% ipython --no-banner

In [1]: import numpy as np

In [2]: np.set_printoptions(precision=2, suppress=True, linewidth=140, sign=" ")

In [3]: arr = np.array([[-0.1, 1.5, 1.6],
   ...:     [-0.6, 0.9, 1.1],
   ...:     [0.2, 0.7, 0.1],
   ...:     [0.1, -0.2, 1.2],
   ...:     [0.1, -0.5, 0.3],
   ...:     [-0.2, -0.4, -1.0],
   ...:     [-0.7, 0.6, -0.5],
   ...:     [-0.2, -1.2, 0.8]])

In [4]: P = arr @ np.linalg.solve(arr.T @ arr, arr.T)

In [5]: round(np.trace(P), 2)
Out[5]: np.float64(3.0)

In [6]: np.round((np.eye(8) - P) @ arr, 2) + 0
Out[6]: 
array([[ 0.,  0.,  0.],
       [ 0.,  0.,  0.],
       [ 0.,  0.,  0.],
       [ 0.,  0.,  0.],
       [ 0.,  0.,  0.],
       [ 0.,  0.,  0.],
       [ 0.,  0.,  0.],
       [ 0.,  0.,  0.]])

In [7]: P @ arr[:, 1]
Out[7]: array([ 1.5,  0.9,  0.7, -0.2, -0.5, -0.4,  0.6, -1.2])

In [8]: np.linalg.matrix_rank(np.eye(8) - P)
Out[8]: np.int64(5)

In [9]: def softmax(z):
   ...:     e = np.exp(z - z.max(axis=-1, keepdims=True))
   ...:     return e / e.sum(axis=-1, keepdims=True)
   ...: 

In [10]: softmax(arr[1] + -1)
Out[10]: array([ 0.09,  0.41,  0.5 ])

In [11]: softmax(arr[1])
Out[11]: array([ 0.09,  0.41,  0.5 ])

In [12]: scores = arr @ arr.T / np.sqrt(3)

In [13]: softmax(scores)[1] @ arr
Out[13]: array([-0.21,  0.73,  0.98])

In [14]: M2 = arr / np.sqrt((arr ** 2).mean(axis=1, keepdims=True))

In [15]: np.linalg.matrix_rank(arr - arr.mean(axis=1, keepdims=True))
Out[15]: np.int64(2)

In [16]: M2[6]
Out[16]: array([-1.16,  0.99, -0.83])

In [17]: q, evecs = np.linalg.qr(arr[:, :2])[0], np.linalg.qr(arr[:, 2:])[0]

In [18]: sig = np.linalg.svd(q.T @ evecs, compute_uv=False)

In [19]: sig
Out[19]: array([ 0.34])

In [20]: f = np.array([0, -1])

In [21]: np.array([np.convolve(row, f, "same") for row in arr])
Out[21]: 
array([[ 0. ,  0.1, -1.5],
       [ 0. ,  0.6, -0.9],
       [ 0. , -0.2, -0.7],
       [ 0. , -0.1,  0.2],
       [ 0. , -0.1,  0.5],
       [ 0. ,  0.2,  0.4],
       [ 0. ,  0.7, -0.6],
       [ 0. ,  0.2,  1.2]])

In [22]: np.correlate(arr[1], arr[3], "full")
Out[22]: array([-0.72,  1.2 ,  1.08, -0.13,  0.11])

In [23]: M = np.tril(np.array([[-3, -2, 0, 1, -2, 1, 1],
    ...:     [-3, 2, 1, 3, 0, 3, -3],
    ...:     [-2, -3, 0, 1, -2, -1, 3],
    ...:     [1, -2, -3, -2, 1, 0, -2],
    ...:     [-1, 1, -2, 2, 3, 2, -3],
    ...:     [-3, 3, 3, 3, -1, -3, 2],
    ...:     [0, 1, -3, -1, -3, 2, 1]]), -1) + np.eye(7, dtype=int)

In [24]: M
Out[24]: 
array([[ 1,  0,  0,  0,  0,  0,  0],
       [-3,  1,  0,  0,  0,  0,  0],
       [-2, -3,  1,  0,  0,  0,  0],
       [ 1, -2, -3,  1,  0,  0,  0],
       [-1,  1, -2,  2,  1,  0,  0],
       [-3,  3,  3,  3, -1,  1,  0],
       [ 0,  1, -3, -1, -3,  2,  1]])

In [25]: U, sig = np.linalg.svd(M)
Traceback (most recent call last):
  Cell In[25], line 1
    U, sig = np.linalg.svd(M)
ValueError: too many values to unpack (expected 2)


In [26]: U, sig, vt = np.linalg.svd(M, full_matrices=False)

In [27]: np.cumsum(sig ** 2) / np.sum(sig ** 2)
Out[27]: array([ 0.45,  0.7 ,  0.84,  0.95,  1.  ,  1.  ,  1.  ])

In [28]: np.allclose(U * sig @ vt, M)
Out[28]: True

In [29]: np.round(sig / sig[0], 2) + 0
Out[29]: array([ 1.  ,  0.74,  0.55,  0.51,  0.32,  0.05,  0.  ])

In [30]: np.round(U.T @ M @ vt.T, 2) + 0
Out[30]: 
array([[ 7.17,  0.  ,  0.  ,  0.  ,  0.  ,  0.  ,  0.  ],
       [ 0.  ,  5.34,  0.  ,  0.  ,  0.  ,  0.  ,  0.  ],
       [ 0.  ,  0.  ,  3.94,  0.  ,  0.  ,  0.  ,  0.  ],
       [ 0.  ,  0.  ,  0.  ,  3.64,  0.  ,  0.  ,  0.  ],
       [ 0.  ,  0.  ,  0.  ,  0.  ,  2.27,  0.  ,  0.  ],
       [ 0.  ,  0.  ,  0.  ,  0.  ,  0.  ,  0.32,  0.  ],
       [ 0.  ,  0.  ,  0.  ,  0.  ,  0.  ,  0.  ,  0.  ]])

In [31]: C2 = M.T @ M

In [32]: np.linalg.matrix_rank(C2)
Out[32]: np.int64(7)

In [33]: C2
Out[33]: 
array([[ 25,  -9, -12, -10,   2,  -3,   0],
       [ -9,  25,   7,   8,  -5,   5,   1],
       [-12,   7,  32,   5,   4,  -3,  -3],
       [-10,   8,   5,  15,   2,   1,  -1],
       [  2,  -5,   4,   2,  11,  -7,  -3],
       [ -3,   5,  -3,   1,  -7,   5,   2],
       [  0,   1,  -3,  -1,  -3,   2,   1]])

In [34]: (M @ M.T).shape
Out[34]: (7, 7)

In [35]: np.round(np.linalg.svd(M, compute_uv=False) ** 2, 2) + 0
Out[35]: array([ 51.46,  28.51,  15.56,  13.22,   5.15,   0.11,   0.  ])

In [36]: np.round(np.linalg.eigvalsh(C2)[::-1], 2) + 0
Out[36]: array([ 51.46,  28.51,  15.56,  13.22,   5.15,   0.11,   0.  ])

In [37]: f = np.array([1, 2])

In [38]: np.convolve(M[6], f)
Out[38]: array([ 0,  1, -1, -7, -5, -4,  5,  2])

In [39]: np.correlate(M[6], M[0], "full")
Out[39]: array([ 0,  0,  0,  0,  0,  0,  0,  1, -3, -1, -3,  2,  1])

In [40]: rng = np.random.default_rng(3013)

In [41]: labels = rng.permutation(7)

In [42]: labels
Out[42]: array([ 2,  5,  6,  1,  4,  3,  0])

In [43]: M2 = M[labels][:, labels]

In [44]: round(float(np.linalg.det(M2)), 2), round(np.linalg.det(M[labels]), 2)
Out[44]: (1.0, np.float64(1.0))

In [45]: K = np.loadtxt("w.csv", delimiter=",")

In [46]: K
Out[46]: 
array([[ 0.14, -0.42, -0.58, -1.16,  2.41,  2.97],
       [ 0.1 ,  0.31, -0.16,  0.15, -0.61, -0.26],
       [-7.28,  0.28, -2.34,  5.9 ,  8.88, -4.36],
       [ 5.36, -0.5 ,  0.86, -5.5 , -3.27,  6.52],
       [ 3.59,  0.39,  0.67, -2.62, -5.24,  2.04],
       [-4.35, -0.42, -1.37,  2.75,  7.4 , -0.94],
       [ 4.91, -0.61,  1.61, -4.47, -4.67,  3.94],
       [-8.75,  0.12, -2.  ,  7.43, 10.32, -6.78],
       [-8.74,  0.53, -1.66,  8.36,  7.28, -9.09],
       [ 3.11, -0.03,  0.77, -2.56, -3.82,  2.13],
       [ 2.72, -0.38,  0.85, -2.5 , -2.77,  2.23],
       [-9.82,  0.34, -2.49,  8.4 , 11.13, -7.42],
       [-2.9 , -0.16, -0.74,  2.16,  4.09, -1.56],
       [-9.69,  0.  , -2.36,  7.95, 11.95, -6.77],
       [-3.  ,  0.06, -1.4 ,  1.96,  4.89, -0.32],
       [-0.25,  0.07, -0.27,  0.15,  0.44,  0.17],
       [ 0.85, -0.09,  0.41, -0.65, -1.1 ,  0.3 ],
       [-0.25, -0.15,  0.41,  0.46, -0.57, -1.17],
       [ 1.46,  0.11,  0.5 , -0.92, -2.49,  0.28],
       [-3.  ,  0.33, -0.79,  2.9 ,  2.3 , -2.99],
       [-1.24,  0.45, -1.05,  0.9 ,  2.06,  0.08],
       [ 0.27,  0.2 , -0.17, -0.14, -0.62,  0.23],
       [-5.04, -0.02, -1.38,  3.91,  7.02, -2.89],
       [-4.4 ,  0.42, -1.38,  3.89,  4.73, -3.38],
       [-0.52, -0.33,  0.04,  0.11,  1.73,  0.13],
       [ 0.95,  0.06,  0.7 , -0.24, -2.69, -1.  ],
       [-2.38,  0.38, -0.36,  2.69,  0.92, -3.49],
       [-2.12,  0.08,  0.04,  2.32,  1.21, -3.31],
       [ 7.05, -0.15,  1.59, -6.13, -7.44,  5.73],
       [-5.85, -0.31, -1.93,  3.95,  9.45, -1.74],
       [ 0.08,  0.21,  0.17,  0.31, -1.03, -0.88],
       [ 3.09,  0.1 ,  1.29, -1.88, -5.67,  0.21],
       [-0.29,  0.36, -0.49,  0.35,  0.01,  0.  ],
       [ 1.4 ,  0.57, -0.1 , -0.81, -2.67,  0.72],
       [-3.87,  0.19, -1.5 ,  2.91,  5.39, -1.54]])

In [47]: Xc = K - K.mean(axis=0)

In [48]: evecs = np.linalg.svd(Xc)[2][:3]

In [49]: M2 = Xc - Xc @ evecs.T @ evecs

In [50]: np.linalg.norm(M2, axis=1).round(6).argmax()
Out[50]: np.int64(0)

In [51]: np.round(np.cov(Xc @ evecs.T, rowvar=False), 2) + 0
Out[51]: 
array([[ 67.52,   0.  ,   0.  ],
       [  0.  ,   3.88,   0.  ],
       [  0.  ,   0.  ,   0.16]])

In [52]: M2.std(axis=0)
Out[52]: array([ 0.04,  0.05,  0.01,  0.01,  0.03,  0.03])

In [53]: round(float(np.linalg.norm(M2) / np.linalg.norm(Xc)), 2)
Out[53]: 0.01

In [54]: (Xc @ evecs.T).std(axis=0)
Out[54]: array([ 8.1 ,  1.94,  0.4 ])
